% python3 -q
>>> import numpy as np
>>> import numpy.linalg as la
>>> np.set_printoptions(precision=1, suppress=True, linewidth=100)
>>> rd = lambda a: np.round(a, 1) + 0
>>> X = np.loadtxt("block17.csv", delimiter=",")
>>> rd(X)
array([[  0.2,  -4.5,  19.5],
       [-12.3,  -3. ,  15.5],
       [-18.3,   2.7,  -7.5],
       [ -9.7,  -3.5,  17.1],
       [  3.3,   4.3, -19.2],
       [ 16.6,  -3.3,  10.6],
       [  2.3,   4.4, -19.4],
       [-16. ,   3.5, -11.5],
       [-19.9,   1.3,  -1.4],
       [ 12.3,   3. , -15.5],
       [-19.7,   1.7,  -3.1],
       [-20. ,   0.9,   0.4],
       [ 19.9,  -0.6,  -1.9]])
>>> la.matrix_rank(X, rtol=0.1)
np.int64(2)
>>> la.cond(X) > 100
np.True_
>>> [round(float(x), 1) for x in la.svd(X, compute_uv=False)[:3]]
[53.6, 48.2, 0.0]
>>> rd(la.norm(X, 2) / la.norm(X))
np.float64(0.7)
>>> W0 = np.loadtxt("out12.csv", delimiter=",")
>>> rd(W0)
array([[ 0.5,  0.3, -0.3, -0.3],
       [ 0.3,  0.2, -0.2, -0.2],
       [-0.3, -0.2,  0.2,  0.2],
       [-0.3, -0.2,  0.2,  0.2]])
>>> # null space of dimension 3
>>> rd(la.norm(W0, 2))
np.float64(1.0)
>>> rd(la.norm(W0) ** 2 / la.norm(W0, 2) ** 2)
np.float64(1.0)
>>> rd(W0[1] @ W0[3])
np.float64(-0.2)
>>> rd(la.norm(W0, axis=1))
array([0.7, 0.4, 0.4, 0.4])
>>> rd(la.norm(W0, "nuc"))
np.float64(1.0)
>>> rd(la.matrix_power(W0, 3))
array([[ 0.5,  0.3, -0.3, -0.3],
       [ 0.3,  0.2, -0.2, -0.2],
       [-0.3, -0.2,  0.2,  0.2],
       [-0.3, -0.2,  0.2,  0.2]])
>>> la.determinant(W0)
Traceback (most recent call last):
  File "<python-input-19>", line 1, in <module>
    la.determinant(W0)
    ^^^^^^^^^^^^^^
AttributeError: module 'numpy.linalg' has no attribute 'determinant'
>>> (W0 - W0.T) / 2
array([[0., 0., 0., 0.],
       [0., 0., 0., 0.],
       [0., 0., 0., 0.],
       [0., 0., 0., 0.]])
>>> left, sig, Vh = la.svd(W0)
>>> rd(sig)
array([1., 0., 0., 0.])
>>> M2 = left[:, :1] @ np.diag(sig[:1]) @ Vh[:1]
>>> rd(np.abs(W0 - M2).max())
np.float64(0.0)
>>> rd(M2)
array([[ 0.5,  0.3, -0.3, -0.3],
       [ 0.3,  0.2, -0.2, -0.2],
       [-0.3, -0.2,  0.2,  0.2],
       [-0.3, -0.2,  0.2,  0.2]])
>>> la.matrix_rank(W0, rtol=0.05)
np.int64(1)
>>> rd(la.norm(W0 - M2, 2)), rd(sig[1])
(np.float64(0.0), np.float64(0.0))
>>> data = np.array([[1, 1, -1, -1, -1, -1, 1, 1], [1, 1, 1, 1, -1, -1, -1, -1]])
>>> rd(la.norm(data, axis=0))
array([1.4, 1.4, 1.4, 1.4, 1.4, 1.4, 1.4, 1.4])
>>> rd(la.norm(data, 1)), rd(la.norm(data, np.inf))
(np.float64(2.0), np.float64(8.0))
>>> rd(la.norm(data[0] - data[1]))
np.float64(4.0)
>>> rd(la.norm(data, "nuc"))
np.float64(5.7)
>>> rd(la.norm(data) ** 2 / la.norm(data, 2) ** 2)
np.float64(2.0)
>>> la.norm(data, axis=1).argmax()
np.int64(0)
>>> data[0] @ data[1]
np.int64(0)
>>> rd(la.norm(data, axis=1))
array([2.8, 2.8])
>>> u, r1 = data[0], data[1]
>>> u @ u
np.int64(8)
>>> pr = (u @ r1) / (u @ u) * u
>>> pr
array([ 0.,  0., -0., -0., -0., -0.,  0.,  0.])
>>> r1 - pr
array([ 1.,  1.,  1.,  1., -1., -1., -1., -1.])
>>> (r1 - pr) @ u
np.float64(0.0)
>>> rd(la.norm(u + r1) ** 2 + la.norm(u - r1) ** 2)
np.float64(32.0)
>>> la.matrix_rank(np.outer(u, r1))
np.int64(1)
>>> K = np.load("layer16.npy")
>>> rd(K)
array([[0.7, 0. , 0.3, 0. ],
       [0.2, 0.2, 0.2, 0.2],
       [0.5, 0. , 0.5, 0. ],
       [0. , 0. , 0.3, 0.7]])
>>> data - data[0]
array([[ 0,  0,  0,  0,  0,  0,  0,  0],
       [ 0,  0,  2,  2,  0,  0, -2, -2]])
>>> data.sum(axis=0)
array([ 2,  2,  0,  0, -2, -2,  0,  0])
>>> np.diff(data, axis=0)
array([[ 0,  0,  2,  2,  0,  0, -2, -2]])
>>> la.matrix_rank(data)
np.int64(2)
>>> np.count_nonzero(data)
np.int64(16)
>>> M2 = la.invert(K)
Traceback (most recent call last):
  File "<python-input-52>", line 1, in <module>
    M2 = la.invert(K)
         ^^^^^^^^^
AttributeError: module 'numpy.linalg' has no attribute 'invert'
>>> M2 = la.inv(K)
>>> np.allclose(M2, K.T)
False
>>> rd(K @ M2)
array([[1., 0., 0., 0.],
       [0., 1., 0., 0.],
       [0., 0., 1., 0.],
       [0., 0., 0., 1.]])
>>> rd(la.cond(K))
np.float64(7.6)
>>> J = np.array([[-9.9, 15.2, 0.5],
...     [-9.9, 13.1, 1.6],
...     [-10.1, 15.4, -1.0],
...     [-7.1, 13.0, -1.9],
...     [-10.3, 16.7, -0.2],
...     [-8.7, 16.4, 0.5],
...     [-9.4, 14.8, 0.6],
...     [-10.0, 13.2, -1.7],
...     [-9.9, 14.4, 0.9],
...     [-9.9, 16.0, -0.2],
...     [-11.1, 15.0, -0.2],
...     [-10.6, 15.1, 3.3],
...     [-9.7, 14.8, 1.4],
...     [-10.6, 15.6, -0.1],
...     [-10.8, 15.6, -0.7],
...     [-9.9, 15.6, -0.2],
...     [-10.1, 13.6, -0.9],
...     [-10.3, 15.7, 0.8],
...     [-10.3, 13.5, 0.5],
...     [-8.3, 15.1, -1.6]])
>>> J
array([[ -9.9,  15.2,   0.5],
       [ -9.9,  13.1,   1.6],
       [-10.1,  15.4,  -1. ],
       [ -7.1,  13. ,  -1.9],
       [-10.3,  16.7,  -0.2],
       [ -8.7,  16.4,   0.5],
       [ -9.4,  14.8,   0.6],
       [-10. ,  13.2,  -1.7],
       [ -9.9,  14.4,   0.9],
       [ -9.9,  16. ,  -0.2],
       [-11.1,  15. ,  -0.2],
       [-10.6,  15.1,   3.3],
       [ -9.7,  14.8,   1.4],
       [-10.6,  15.6,  -0.1],
       [-10.8,  15.6,  -0.7],
       [ -9.9,  15.6,  -0.2],
       [-10.1,  13.6,  -0.9],
       [-10.3,  15.7,   0.8],
       [-10.3,  13.5,   0.5],
       [ -8.3,  15.1,  -1.6]])
>>> rd(np.abs(la.svd(J)[2][-1]))
array([0.8, 0.5, 0.3])
>>> round(np.log10(la.cond(J)))
1
